$ ipython --no-banner

In [1]: import numpy as np

In [2]: np.set_printoptions(suppress=True, linewidth=140)

In [3]: F = np.loadtxt("mat.csv", delimiter=",")

In [4]: F.round(2)
Out[4]: 
array([[-0.23,  0.85, -0.21],
       [-0.45, -0.51, -0.48],
       [ 0.53,  0.05, -0.82],
       [ 0.68, -0.1 ,  0.25]])

In [5]: B = np.array([[-2, 0], [1, 5], [-5, 0]])

In [6]: np.round(B.T @ F.T, 2)
Out[6]: 
array([[ 2.35,  2.79,  3.08, -2.69],
       [ 4.26, -2.56,  0.27, -0.49]])

In [7]: np.round(np.einsum("ij,ij->i", F, F), 2)
Out[7]: array([0.82, 0.7 , 0.95, 0.53])

In [8]: np.round(np.einsum("ik,kj->ji", F, B), 2)
Out[8]: 
array([[ 2.35,  2.79,  3.08, -2.69],
       [ 4.26, -2.56,  0.27, -0.49]])

In [9]: np.vstack([F, B.T]).shape
Out[9]: (6, 3)

In [10]: hat = F @ np.linalg.solve(F.T @ F, F.T)

In [11]: np.round(np.diag(hat), 2)
Out[11]: array([0.82, 0.7 , 0.95, 0.53])

In [12]: np.round(hat @ F[:, 2], 2)
Out[12]: array([-0.21, -0.48, -0.82,  0.25])

In [13]: hat.round(2)
Out[13]: 
array([[ 0.82, -0.23,  0.1 , -0.29],
       [-0.23,  0.7 ,  0.12, -0.38],
       [ 0.1 ,  0.12,  0.95,  0.15],
       [-0.29, -0.38,  0.15,  0.53]])

In [14]: vec = np.array([1, 4, 1])

In [15]: a = np.maximum(F @ vec, 0)

In [16]: np.round(np.maximum(F @ (3 * vec), 0), 2)
Out[16]: array([8.92, 0.  , 0.  , 1.6 ])

In [17]: a.round(2)
Out[17]: array([2.97, 0.  , 0.  , 0.53])

In [18]: np.round(np.maximum(F @ vec, 0) - np.maximum(-F @ vec, 0), 2)
Out[18]: array([ 2.97, -2.98, -0.07,  0.53])

In [19]: W0 = np.load("block4.npy")

In [20]: W0
Out[20]: 
array([[ 5,  0,  0],
       [ 0,  2,  0],
       [ 0,  0, -5]])

In [21]: B = W0 / np.sqrt((W0 ** 2).mean(axis=1, keepdims=True))

In [22]: np.linalg.matrix_rank(B) == np.linalg.matrix_rank(W0)
Out[22]: np.True_

In [23]: np.linalg.matrix_rank(W0 - W0.mean(axis=1, keepdims=True))
Out[23]: np.int64(2)

In [24]: np.round(W0 - W0.mean(axis=1, keepdims=True), 2)
Out[24]: 
array([[ 3.33, -1.67, -1.67],
       [-0.67,  1.33, -0.67],
       [ 1.67,  1.67, -3.33]])

In [25]: np.round(np.linalg.norm(B, axis=1), 2)
Out[25]: array([1.73, 1.73, 1.73])

In [26]: J = np.loadtxt("out16.csv", delimiter=",")

In [27]: J
Out[27]: 
array([[ 1., -1.,  1., -1., -1.,  1., -1.,  1.],
       [ 1.,  1., -1., -1.,  1.,  1., -1., -1.],
       [ 1., -1.,  1., -1.,  1., -1.,  1., -1.]])

In [28]: B = J[0, 0] * J[1:] - np.outer(J[1:, 0], J[0])

In [29]: B
Out[29]: 
array([[ 0.,  2., -2.,  0.,  2.,  0.,  0., -2.],
       [ 0.,  0.,  0.,  0.,  2., -2.,  2., -2.]])

In [30]: np.linalg.matrix_rank(B), np.linalg.matrix_rank(J)
Out[30]: (np.int64(2), np.int64(3))

In [31]: J[:, 0] / J[0, 0]
Out[31]: array([1., 1., 1.])

In [32]: vec = np.array([-3, -2, -3, 0, 1, 3, 2, 1])

In [33]: a = np.maximum(B @ vec, 0)

In [34]: np.round(np.tanh(B @ vec), 2)
Out[34]: array([ 0.96, -0.96])

In [35]: np.flatnonzero(a > 1e-9)
Out[35]: array([0])

In [36]: np.maximum(B @ (3 * vec), 0)
Out[36]: array([6., 0.])

In [37]: np.maximum(B @ vec, 0) - np.maximum(-B @ vec, 0)
Out[37]: array([ 2., -2.])

In [38]: B.T @ a
Out[38]: array([ 0.,  4., -4.,  0.,  4.,  0.,  0., -4.])

In [39]: u, r1 = J[2], J[0]

In [40]: u @ r1
Out[40]: np.float64(0.0)

In [41]: u @ u
Out[41]: np.float64(8.0)

In [42]: p = (u @ r1) / (u @ u) * u

In [43]: np.outer(u, r1)
Out[43]: 
array([[ 1., -1.,  1., -1., -1.,  1., -1.,  1.],
       [-1.,  1., -1.,  1.,  1., -1.,  1., -1.],
       [ 1., -1.,  1., -1., -1.,  1., -1.,  1.],
       [-1.,  1., -1.,  1.,  1., -1.,  1., -1.],
       [ 1., -1.,  1., -1., -1.,  1., -1.,  1.],
       [-1.,  1., -1.,  1.,  1., -1.,  1., -1.],
       [ 1., -1.,  1., -1., -1.,  1., -1.,  1.],
       [-1.,  1., -1.,  1.,  1., -1.,  1., -1.]])

In [44]: arr = np.cumsum(np.array([[1, -2, 1, -2],
    ...:     [0, 2, -1, -2],
    ...:     [-1, 0, 1, 0],
    ...:     [0, -1, -2, -1],
    ...:     [-2, -2, 0, 0],
    ...:     [-1, 0, 2, -2],
    ...:     [-2, 2, 1, -2],
    ...:     [-2, -1, -1, 1],
    ...:     [-2, -1, 2, 1],
    ...:     [2, -1, 0, 1],
    ...:     [-1, 0, 1, 0],
    ...:     [0, -1, -1, -1],
    ...:     [-1, -2, -1, 2],
    ...:     [-1, 1, 2, -2],
    ...:     [0, -1, -2, -1],
    ...:     [1, 2, 2, 2],
    ...:     [1, 0, -1, 2],
    ...:     [2, -2, 0, 0],
    ...:     [0, 1, -1, 2],
    ...:     [-2, 2, 0, -2],
    ...:     [1, -1, -2, 2],
    ...:     [1, -1, -1, -2],
    ...:     [2, -1, 2, -1],
    ...:     [0, 2, 1, 0],
    ...:     [1, -2, 2, -1]]), axis=0)

In [45]: arr
Out[45]: 
array([[  1,  -2,   1,  -2],
       [  1,   0,   0,  -4],
       [  0,   0,   1,  -4],
       [  0,  -1,  -1,  -5],
       [ -2,  -3,  -1,  -5],
       [ -3,  -3,   1,  -7],
       [ -5,  -1,   2,  -9],
       [ -7,  -2,   1,  -8],
       [ -9,  -3,   3,  -7],
       [ -7,  -4,   3,  -6],
       [ -8,  -4,   4,  -6],
       [ -8,  -5,   3,  -7],
       [ -9,  -7,   2,  -5],
       [-10,  -6,   4,  -7],
       [-10,  -7,   2,  -8],
       [ -9,  -5,   4,  -6],
       [ -8,  -5,   3,  -4],
       [ -6,  -7,   3,  -4],
       [ -6,  -6,   2,  -2],
       [ -8,  -4,   2,  -4],
       [ -7,  -5,   0,  -2],
       [ -6,  -6,  -1,  -4],
       [ -4,  -7,   1,  -5],
       [ -4,  -5,   2,  -5],
       [ -3,  -7,   4,  -6]])

In [46]: left, sig = np.linalg.svd(J)
---------------------------------------------------------------------------
ValueError                                Traceback (most recent call last)
Cell In[46], line 1
----> 1 left, sig = np.linalg.svd(J)

ValueError: too many values to unpack (expected 2)

In [47]: left, sig, vt = np.linalg.svd(J, full_matrices=False)

In [48]: np.round(left.T @ J @ vt.T, 2) + 0
Out[48]: 
array([[2.83, 0.  , 0.  ],
       [0.  , 2.83, 0.  ],
       [0.  , 0.  , 2.83]])

In [49]: sig.round(2)
Out[49]: array([2.83, 2.83, 2.83])

In [50]: B = arr / np.linalg.norm(arr, axis=1)
---------------------------------------------------------------------------
ValueError                                Traceback (most recent call last)
Cell In[50], line 1
----> 1 B = arr / np.linalg.norm(arr, axis=1)

ValueError: operands could not be broadcast together with shapes (25,4) (25,) 

In [51]: B = arr / np.linalg.norm(arr, axis=1, keepdims=True)

In [52]: G = B @ B.T

In [53]: round(np.degrees(np.arccos(np.clip(G[24, 17], -1, 1))), 2)
Out[53]: np.float64(20.55)

In [54]: rng = np.random.default_rng(91)

In [55]: idx = rng.permutation(3)

In [56]: idx
Out[56]: array([1, 0, 2])

In [57]: B = W0[idx][:, idx]

In [58]: np.allclose(B, W0)
Out[58]: False

In [59]: np.diag(B)
Out[59]: array([ 2,  5, -5])

In [60]: feats = np.array([[57, 30, -11], [30, 29, -16], [-11, -16, 22]])

In [61]: B = np.linalg.invert(feats)
---------------------------------------------------------------------------
AttributeError                            Traceback (most recent call last)
Cell In[61], line 1
----> 1 B = np.linalg.invert(feats)

AttributeError: module 'numpy.linalg' has no attribute 'invert'

In [62]: B = np.linalg.inv(feats)

In [63]: (np.abs(B) > 1e-9).astype(int)
Out[63]: 
array([[1, 1, 1],
       [1, 1, 1],
       [1, 1, 1]])

In [64]: np.round(feats @ B, 2) + 0
Out[64]: 
array([[1., 0., 0.],
       [0., 1., 0.],
       [0., 0., 1.]])

In [65]: np.round(np.linalg.det(feats) * B, 2)
Out[65]: 
array([[ 382., -484., -161.],
       [-484., 1133.,  582.],
       [-161.,  582.,  753.]])

In [66]: np.allclose(B, feats.T)
Out[66]: False

In [67]: evals, evecs = np.linalg.eigh(feats)

In [68]: vec = np.array([-3, -3, 0])

In [69]: np.round(evecs * np.maximum(evals, 0) @ evecs.T, 2)
Out[69]: 
array([[ 57.,  30., -11.],
       [ 30.,  29., -16.],
       [-11., -16.,  22.]])

In [70]: vec @ feats @ vec
Out[70]: np.int64(1314)

In [71]: np.round(evecs * np.abs(evals) @ evecs.T, 2)
Out[71]: 
array([[ 57.,  30., -11.],
       [ 30.,  29., -16.],
       [-11., -16.,  22.]])

In [72]: np.abs(feats).sum(axis=1).max(), round(float(np.abs(evals).max()), 2)
Out[72]: (np.int64(98), 81.54)

In [73]: m1 = np.load("dump.npy")

In [74]: m1.round(2)
Out[74]: 
array([[ 2.79, -1.79,  0.  , -1.93],
       [ 2.59, -1.59,  0.  , -0.97],
       [ 2.48, -1.48,  0.  , -0.42],
       [ 0.48,  0.52,  0.  ,  9.6 ],
       [ 3.17, -2.17,  0.  , -3.85],
       [ 1.42, -0.42,  0.  ,  4.91],
       [ 2.94, -1.94,  0.  , -2.69],
       [ 1.76, -0.76,  0.  ,  3.18],
       [ 2.07, -1.07,  0.  ,  1.64],
       [ 2.07, -1.07,  0.  ,  1.67],
       [ 2.56, -1.56,  0.  , -0.82],
       [ 1.32, -0.32,  0.  ,  5.39],
       [ 2.  , -1.  ,  0.  ,  2.  ],
       [ 2.6 , -1.6 ,  0.  , -1.01],
       [ 1.62, -0.62,  0.  ,  3.89],
       [ 0.69,  0.31,  0.  ,  8.53],
       [ 1.47, -0.47,  0.  ,  4.67],
       [ 1.44, -0.44,  0.  ,  4.8 ],
       [ 0.88,  0.12,  0.  ,  7.62],
       [ 2.38, -1.38,  0.  ,  0.08],
       [ 2.34, -1.34,  0.  ,  0.29]])

In [75]: left, sig, vt = np.linalg.svd(m1)

In [76]: evecs = vt[:(sig > 1e-8).sum()]

In [77]: vec = m1[16] + 5 * m1[11] + rng.integers(2) * np.eye(4)[1]

In [78]: vec.round(2)
Out[78]: array([ 8.07, -1.07,  0.  , 31.63])

In [79]: np.round(evecs.T @ evecs, 2)
Out[79]: 
array([[ 0.75, -0.43,  0.  ,  0.04],
       [-0.43,  0.26,  0.  ,  0.06],
       [ 0.  ,  0.  ,  0.  ,  0.  ],
       [ 0.04,  0.06,  0.  ,  0.99]])

In [80]: np.round(np.linalg.norm(vec - evecs.T @ evecs @ vec), 2)
Out[80]: np.float64(0.86)

In [81]: np.linalg.matrix_rank(np.vstack([m1, vec]))
Out[81]: np.int64(3)

In [82]: B = m1 + rng.integers(-2, 3, (21, 2)) @ rng.integers(-2, 3, (2, 4))

In [83]: B.round(2)
Out[83]: 
array([[ 6.79, -3.79, -4.  ,  2.07],
       [-0.41, -0.59,  2.  , -3.97],
       [ 4.48, -3.48, -4.  ,  1.58],
       [ 4.48, -1.48, -4.  , 13.6 ],
       [ 0.17, -1.17,  2.  , -6.85],
       [ 1.42, -2.42, -4.  ,  4.91],
       [ 1.94, -0.94,  2.  , -3.69],
       [ 3.76, -0.76,  0.  ,  5.18],
       [ 1.07,  0.93,  4.  ,  0.64],
       [ 4.07, -3.07, -4.  ,  3.67],
       [ 3.56, -3.56, -4.  ,  0.18],
       [ 3.32, -0.32,  0.  ,  7.39],
       [ 2.  , -1.  ,  0.  ,  2.  ],
       [-0.4 , -0.6 ,  2.  , -4.01],
       [ 3.62, -1.62, -2.  ,  5.89],
       [ 0.69,  2.31,  4.  ,  8.53],
       [ 2.47, -2.47, -4.  ,  5.67],
       [-0.56,  0.56,  2.  ,  2.8 ],
       [-1.12,  0.12,  0.  ,  5.62],
       [ 2.38, -0.38,  2.  ,  0.08],
       [ 3.34, -3.34, -4.  ,  1.29]])

In [84]: np.abs(B - m1).sum(axis=1)
Out[84]: array([14.,  9., 10., 14.,  9.,  6.,  5.,  4.,  8., 10.,  8.,  4.,  0.,  9.,  7.,  6.,  8.,  7.,  4.,  3.,  8.])

In [85]: np.round(B - m1, 2)
Out[85]: 
array([[ 4., -2., -4.,  4.],
       [-3.,  1.,  2., -3.],
       [ 2., -2., -4.,  2.],
       [ 4., -2., -4.,  4.],
       [-3.,  1.,  2., -3.],
       [ 0., -2., -4.,  0.],
       [-1.,  1.,  2., -1.],
       [ 2.,  0.,  0.,  2.],
       [-1.,  2.,  4., -1.],
       [ 2., -2., -4.,  2.],
       [ 1., -2., -4.,  1.],
       [ 2.,  0.,  0.,  2.],
       [ 0.,  0.,  0.,  0.],
       [-3.,  1.,  2., -3.],
       [ 2., -1., -2.,  2.],
       [ 0.,  2.,  4.,  0.],
       [ 1., -2., -4.,  1.],
       [-2.,  1.,  2., -2.],
       [-2.,  0.,  0., -2.],
       [ 0.,  1.,  2.,  0.],
       [ 1., -2., -4.,  1.]])

In [86]: rk = np.linalg.matrix_rank(m1)

In [87]: rk
Out[87]: np.int64(2)

In [88]: null = np.linalg.svd(m1)[2][rk:].T

In [89]: [int(np.linalg.matrix_rank(m1[:, :j + 1])) for j in range(4)]
Out[89]: [1, 2, 2, 2]

In [90]: np.linalg.matrix_rank(m1.T @ m1), np.linalg.matrix_rank(m1 @ m1.T)
Out[90]: (np.int64(2), np.int64(2))

In [91]: round(np.linalg.norm(m1, 2) / np.linalg.norm(m1), 2)
Out[91]: np.float64(0.88)

In [92]: np.linalg.cond(m1) > 100
Out[92]: np.True_

In [93]: [round(float(x), 2) for x in np.linalg.svd(m1, compute_uv=False)[:3]]
Out[93]: [19.71, 10.86, 0.0]

In [94]: M = np.array([[0, 0, 1, 0], [0, 0, 0, 1], [0, 1, 0, 0], [1, 0, 0, 0]])

In [95]: def softmax(z):
    ...:     e = np.exp(z - z.max(axis=-1, keepdims=True))
    ...:     return e / e.sum(axis=-1, keepdims=True)
    ...: 

In [96]: np.round(softmax(M[1]), 2)
Out[96]: array([0.17, 0.17, 0.17, 0.48])

In [97]: np.round(softmax(10 * M[1]), 2) + 0
Out[97]: array([0., 0., 0., 1.])

In [98]: att = M @ M.T / np.sqrt(4)

In [99]: np.round(softmax(att), 2)
Out[99]: 
array([[0.35, 0.22, 0.22, 0.22],
       [0.22, 0.35, 0.22, 0.22],
       [0.22, 0.22, 0.35, 0.22],
       [0.22, 0.22, 0.22, 0.35]])

In [100]: softmax(att).round(6).argmax(axis=1)
Out[100]: array([0, 1, 2, 3])
